$ python3 -q
>>> import numpy as np
>>> np.set_printoptions(precision=1, suppress=True, linewidth=100, floatmode="fixed")
>>> feats = np.load("a.npy")
>>> print(feats)
[[8.3 1.0 4.0 1.0 6.0 7.0]
 [6.0 5.3 1.0 6.0 4.0 8.0]
 [6.0 8.0 7.3 2.0 4.0 8.0]
 [2.0 5.0 5.0 7.3 0.0 0.0]
 [7.0 4.0 7.0 5.0 4.3 5.0]
 [8.0 1.0 4.0 1.0 6.0 7.3]]
>>> M2 = np.array([[1, 0, 2],
...     [-2, -1, -2],
...     [1, -2, 0],
...     [2, 2, 0],
...     [0, -2, -1],
...     [0, -2, -1]])
>>> print(np.einsum("ij->j", feats))
[37.3 24.3 28.3 22.3 24.3 35.3]
>>> print(np.linalg.matrix_rank(np.vstack([feats, M2.T])))
6
>>> M2 = feats / np.sqrt((feats ** 2).mean(axis=1, keepdims=True))
>>> print(np.linalg.norm(M2, axis=1))
[2.4 2.4 2.4 2.4 2.4 2.4]
>>> print(np.linalg.matrix_rank(feats - feats.mean(axis=1, keepdims=True)))
5
>>> print(np.linalg.cond(feats) > 100)
True
>>> print([round(float(x), 1) for x in np.linalg.svd(feats, compute_uv=False)[:3]])
[29.8, 10.4, 5.6]
>>> print(round(np.linalg.norm(feats, 2) / np.linalg.norm(feats), 1))
0.9
>>> E = np.load("w.npy")
>>> print(E)
[[-0.4  2.0  1.3]
 [ 0.6 -2.0 -2.1]
 [ 0.2 -1.0 -0.9]
 [ 1.4 -3.4 -2.0]
 [ 0.6 -1.6 -0.7]
 [-0.3  1.4  1.0]
 [-0.1  1.6  1.4]
 [ 0.5 -1.3 -1.2]
 [-1.1  3.5  2.4]
 [-0.4  0.8  0.2]
 [ 1.1 -2.0 -1.3]
 [ 1.1 -3.2 -2.4]
 [-1.2  4.6  3.2]]
>>> lab = E[:, 1] > np.median(E[:, 1])
>>> r0 = E[lab].mean(axis=0) - E[~lab].mean(axis=0)
>>> print(lab.astype(int))
[1 0 0 0 0 1 1 0 1 1 0 0 1]
>>> print(((E - E.mean(axis=0)) @ r0 > 0).astype(int))
[1 0 0 0 0 1 1 0 1 1 0 0 1]
>>> print((((E - E.mean(axis=0)) @ r0 > 0) == lab).mean())
1.0
>>> print(r0)
[-1.4  4.4  3.1]
>>> print(np.argsort(-np.abs(r0).round(6), kind="stable"))
[1 2 0]
>>> gram = E.T @ E
>>> print(np.diag(gram))
[ 8.3 77.2 39.5]
>>> print(round(float(np.trace(gram)), 1), round((E ** 2).sum(), 1))
125.0 125.0
>>> print(np.allclose(gram, gram.T))
True
>>> print((E @ E.T).shape)
(13, 13)
>>> print(np.linalg.matrix_rank(gram))
3
>>> print(np.linalg.eigvalsh(gram)[::-1])
[123.4   1.2   0.4]
>>> gram = np.cov(E, rowvar=False)
>>> print(np.argwhere(np.triu(np.abs(np.corrcoef(E.T)) > 0.8, 1)))
[[0 1]
 [0 2]
 [1 2]]
>>> print(np.median(E, axis=0))
[ 0.2 -1.0 -0.7]
>>> print(E.std(axis=0))
[0.8 2.4 1.7]
>>> print(np.round(np.linalg.eigvalsh(gram)[::-1], 1) + 0)
[10.3  0.1  0.0]
>>> print(gram.shape)
(3, 3)
>>> print(np.polyfit(E[:, 0], E[:, 2], 1))
[-2.1  0.2]
>>> Xs = (E - E.mean(axis=0)) / E.std(axis=0)
>>> print(Xs.std(axis=0))
[1.0 1.0 1.0]
>>> print(np.argwhere(np.abs(Xs) > 2))
[]
>>> b = np.linalg.lstsq(np.delete(Xs, 1, axis=1), Xs[:, 1])[0]
>>> print(b)
[-0.4  0.6]
>>> def softmax(z):
...     e = np.exp(z - z.max(axis=-1, keepdims=True))
...     return e / e.sum(axis=-1, keepdims=True)
... 
>>> print(np.round(softmax(10 * E[7]), 1) + 0)
[1.0 0.0 0.0]
>>> print(softmax(E[7] + -3))
[0.8 0.1 0.1]
>>> print(softmax(E[7]))
[0.8 0.1 0.1]
>>> att = E @ E.T / np.sqrt(3)
>>> print(softmax(att).round(6).argmax(axis=1))
[12 11 11  3  3 12 12 11 12 12  3 11 12]
>>> J = np.array([[2.0, -3.1, 2.2, -2.1, 5.2],
...     [1.0, -1.5, 1.0, -0.8, 2.3],
...     [-0.6, 1.0, -0.6, 0.4, -1.6],
...     [-2.1, 3.2, -2.1, 2.0, -5.1],
...     [1.7, -2.4, 1.6, -1.7, 4.0],
...     [-0.7, 1.0, -0.6, 0.6, -1.4],
...     [-2.1, 2.9, -2.0, 1.9, -4.7],
...     [-1.2, 1.7, -0.9, 1.0, -2.6],
...     [1.3, -1.8, 1.3, -1.2, 3.3],
...     [1.6, -2.4, 1.5, -1.5, 3.7]])
>>> Q, Rm = np.linalg.qr(J)
>>> print(Q.shape, Rm.shape)
(10, 5) (5, 5)
>>> print(np.trace(Q @ Q.T))
5.0
>>> Xs = (J - J.mean(axis=0)) / J.std(axis=0)
>>> print(np.argwhere(np.abs(Xs) > 2))
[]
>>> b = np.linalg.lstsq(np.delete(Xs, 3, axis=1), Xs[:, 3])[0]
>>> print(b)
[-0.6 -0.2 -0.4 -0.2]
>>> print(round(1 - np.var(Xs[:, 3] - np.delete(Xs, 3, axis=1) @ b), 1))
1.0
>>> print(np.abs(b).argmax())
0
>>> arr = np.load("run13.npy")
>>> print(arr)
[[  9   5   5  -3  -4]
 [  9  -3  -4  -3  -5]
 [ -3   4  -2   1  -1]
 [-12   3  -4   4   2]]
>>> Uu, sigma, Vh = np.linalg.svd(arr)
>>> print(np.argmax(sigma[:-1] / (sigma[1:] + 1e-6)) + 1)
3
>>> print(sigma)
[20.0  8.7  6.5  0.4]
>>> M2 = Uu[:, :3] @ np.diag(sigma[:3]) @ Vh[:3]
>>> print(np.linalg.matrix_rank(arr, rtol=0.05))
3
>>> print(np.linalg.matrix_rank(M2))
3
>>> print(np.linalg.cond(arr) > 100)
False
>>> print(np.argsort(-np.linalg.norm(arr, axis=0).round(6), kind="stable")[:3])
[0 2 1]
>>> print([round(float(x), 1) for x in np.linalg.svd(arr, compute_uv=False)[:3]])
[20.0, 8.7, 6.5]
>>> x0 = np.array([-2, -1, 1, -2, -1])
>>> h = np.maximum(arr @ x0, 0)
>>> print(h)
[0 0 0 7]
>>> print(np.tanh(arr @ x0))
[-1.0 -1.0 -0.8  1.0]
>>> print(arr.T @ h)
[-84  21 -28  28  14]
>>> print(np.maximum(arr @ x0, 0) - np.maximum(-arr @ x0, 0))
[-8 -8 -1  7]
>>> X = np.loadtxt("test13.csv", delimiter=",")
>>> print(X)
[[0.0 1.0 1.0]
 [1.0 0.0 1.0]
 [1.0 1.0 0.0]]
>>> W1 = np.array([[-3, -4], [3, -3], [2, 0]])
>>> b = np.array([1, 4])
>>> act = np.maximum(X @ W1 + b, 0)
>>> print((act > 0).mean(axis=0))
[0.7 0.3]
>>> print((act > 0).astype(int))
[[1 1]
 [0 0]
 [1 0]]
>>> print(np.linalg.matrix_rank(act))
2
>>> W2 = np.array([[-2, 8, 3], [9, 5, -8]])
>>> print((act @ W2).round(6).argmax(axis=1))
[1 0 1]
>>> print(act @ W2)
[[-3.0 53.0 10.0]
 [ 0.0  0.0  0.0]
 [-2.0  8.0  3.0]]
>>> print(W1 @ W2)
[[-30 -44  23]
 [-33   9  33]
 [ -4  16   6]]
>>> x0 = np.array([0, -1, -2])
>>> print(X @ (2 * x0))
[-6.0 -4.0 -2.0]
>>> print((X @ x0).argmax())
2
>>> print(X @ np.eye(3)[2])
[1.0 1.0 0.0]
>>> print(X @ x0)
[-3.0 -2.0 -1.0]
>>> print(X * x0)
[[ 0.0 -1.0 -2.0]
 [ 0.0 -0.0 -2.0]
 [ 0.0 -1.0 -0.0]]
>>> print(X @ np.ones(3))
[2.0 2.0 2.0]
>>> print((X * x0).sum(axis=1))
[-3.0 -2.0 -1.0]
>>> print(np.round(np.poly(X), 1) + 0)
[ 1.0  0.0 -3.0 -2.0]
>>> print(np.einsum("ij,ji->", X, X))
6.0
>>> print(round(float(np.linalg.eigvals(X).sum().real), 1))
-0.0
>>> print(round(np.linalg.det(X[::-1]), 1))
-2.0
>>> mat = np.loadtxt("mat.csv", delimiter=",")
>>> print(mat)
[[0.0 2.0 2.0 0.0 2.0 2.0]
 [6.0 2.0 6.0 6.0 2.0 6.0]
 [2.0 4.0 0.0 2.0 4.0 0.0]
 [0.0 3.0 3.0 0.0 2.0 2.0]
 [9.0 3.0 9.0 6.0 2.0 6.0]
 [3.0 6.0 0.0 2.0 4.0 0.0]]
>>> rng = np.random.default_rng(5689)
>>> M2 = arr + rng.integers(-2, 3, (4, 3)) @ rng.integers(-2, 3, (3, 5))
>>> print(M2)
[[ 13  11   3  -7  -6]
 [  9  -1  -4  -4  -5]
 [ -4   2  -3   2  -2]
 [-12   8  -1   2   5]]
>>> print(np.linalg.matrix_rank(M2 - arr, tol=1e-8))
3
>>> print(M2 - arr)
[[ 4  6 -2 -4 -2]
 [ 0  2  0 -1  0]
 [-1 -2 -1  1 -1]
 [ 0  5  3 -2  3]]
>>> x0 = np.array([1, 2, 3, 2, 1, 2])
>>> h = np.maximum(mat @ x0, 0)
>>> print(mat.T @ h)
[1041.0  617.0 1031.0  814.0  482.0  806.0]
>>> print(np.tanh(mat @ x0))
[1.0 1.0 1.0 1.0 1.0 1.0]
>>> print(mat * (h > 1e-9)[:, None])
[[0.0 2.0 2.0 0.0 2.0 2.0]
 [6.0 2.0 6.0 6.0 2.0 6.0]
 [2.0 4.0 0.0 2.0 4.0 0.0]
 [0.0 3.0 3.0 0.0 2.0 2.0]
 [9.0 3.0 9.0 6.0 2.0 6.0]
 [3.0 6.0 0.0 2.0 4.0 0.0]]
>>> print(h)
[16.0 54.0 18.0 21.0 68.0 23.0]
>>> lab = rng.permutation(6)
>>> M2 = mat[:, lab] * rng.choice([-1, 1], 6)
>>> print(M2)
[[ 2.0 -0.0  2.0 -2.0  2.0  0.0]
 [ 2.0 -6.0  6.0 -6.0  2.0  6.0]
 [ 4.0 -2.0  0.0 -0.0  4.0  2.0]
 [ 2.0 -0.0  3.0 -2.0  3.0  0.0]
 [ 2.0 -6.0  9.0 -6.0  3.0  9.0]
 [ 4.0 -2.0  0.0 -0.0  6.0  3.0]]
>>> Uu, _, Vh = np.linalg.svd(mat.T @ M2)
>>> print(np.round(Uu @ Vh, 1) + 0)
[[ 0.0  0.0  0.0  0.0  0.0  1.0]
 [ 0.0  0.0  0.0  0.0  1.0  0.0]
 [ 0.0  0.0  1.0  0.0  0.0  0.0]
 [ 0.0 -1.0  0.0  0.0  0.0  0.0]
 [ 1.0  0.0  0.0  0.0  0.0  0.0]
 [ 0.0  0.0  0.0 -1.0  0.0  0.0]]
>>> m1 = np.load("layer6.npy")
>>> print(m1)
[[-0.3 -0.5 -0.8]
 [ 0.9 -0.1 -0.4]
 [ 0.1 -0.9  0.5]]
>>> # orthonormal columns
>>> print(np.trace(feats))
39.8
>>> print(np.allclose(feats, feats.T))
False
>>> feats.inv()
Traceback (most recent call last):
  File "<python-input-121>", line 1, in <module>
    feats.inv()
    ^^^^^^^^^
AttributeError: 'numpy.ndarray' object has no attribute 'inv'
>>> print(np.round(np.linalg.det(feats), 1))
9.1
>>> blk = np.stack([m1, 3 * m1, m1[::-1]])
>>> print(np.linalg.matrix_rank(blk.reshape(3, -1)))
2
>>> print(blk.sum(axis=0))
[[-1.3 -2.9 -2.6]
 [ 4.6 -0.4 -1.8]
 [ 0.1 -3.9  1.2]]
>>> print((blk @ m1.T).shape)
(3, 3, 3)
>>> print(np.einsum("bij,cij->bc", blk, blk))
[[ 3.0  9.0  1.0]
 [ 9.0 27.0  3.0]
 [ 1.0  3.0  3.0]]
>>> lab = rng.permutation(3)
>>> M2 = m1[:, lab] * rng.choice([-1, 1], 3)
>>> print(M2)
[[-0.3  0.5  0.8]
 [ 0.9  0.1  0.4]
 [ 0.1  0.9 -0.5]]
>>> Uu, _, Vh = np.linalg.svd(m1.T @ M2)
>>> print(np.round(np.linalg.lstsq(m1, M2)[0], 1) + 0)
[[ 1.0  0.0  0.0]
 [ 0.0 -1.0  0.0]
 [ 0.0  0.0 -1.0]]
>>> x0 = np.array([-2, -1, -1])
>>> print(round(float(np.linalg.norm(x0)), 1), round(float(np.linalg.norm(m1 @ x0)), 1))
2.4 2.4
>>> print(np.sort(np.abs(np.degrees(np.angle(np.linalg.eigvals(m1))))))
[  0.0 117.6 117.6]
>>> print(m1.T @ (m1 @ x0))
[-2.0 -1.0 -1.0]
>>> print([p for p in range(1, 25) if np.allclose(np.linalg.matrix_power(m1, p), np.eye(3))])
[]
>>> print(np.round(np.linalg.det(m1), 1))
1.0
>>> print(np.linalg.inv(m1))
[[-0.3  0.9  0.1]
 [-0.5 -0.1 -0.9]
 [-0.8 -0.4  0.5]]
>>> M = np.array([[2.1, 2.1], [2.1, -2.1]])
>>> print(M)
[[ 2.1  2.1]
 [ 2.1 -2.1]]
>>> ev, evecs = np.linalg.eigh(M)
>>> x0 = np.array([0, 0])
>>> print(np.round(evecs * np.abs(ev) @ evecs.T, 1) + 0)
[[3.0 0.0]
 [0.0 3.0]]
>>> print(evecs * np.maximum(ev, 0) @ evecs.T)
[[2.5 1.0]
 [1.1 0.4]]
>>> print([round(float(np.linalg.det(M[:i, :i])), 2) + 0 for i in range(1, 3)])
[2.1, -8.82]
>>> print(np.all(np.linalg.eigvalsh(M) > 0))
False
>>> ev, evecs = np.linalg.eigh(M)
>>> print(evecs @ np.diag(ev) @ evecs.T)
[[ 2.1  2.1]
 [ 2.1 -2.1]]
>>> print(np.linalg.svd(M, compute_uv=False))
[3.0 3.0]
>>> print(np.unique(ev.round(6) + 0, return_counts=True)[1])
[1 1]
>>> print((ev > 1e-8).sum(), (ev < -1e-8).sum())
1 1
>>> print(np.linalg.eigvalsh(M @ M))
[8.8 8.8]
>>> M2 = np.array([[0, 2], [-2, 1]])
>>> print(np.einsum("ik,kj->ij", M, M2))
[[-4.2  6.3]
 [ 4.2  2.1]]
>>> print(np.linalg.matrix_rank(M @ M2))
2
>>> print(np.einsum("ij,ij->i", M, M))
[8.8 8.8]
>>> print(np.vstack([M, M2.T]).shape)
(4, 2)
>>> print(M @ M2)
[[-4.2  6.3]
 [ 4.2  2.1]]
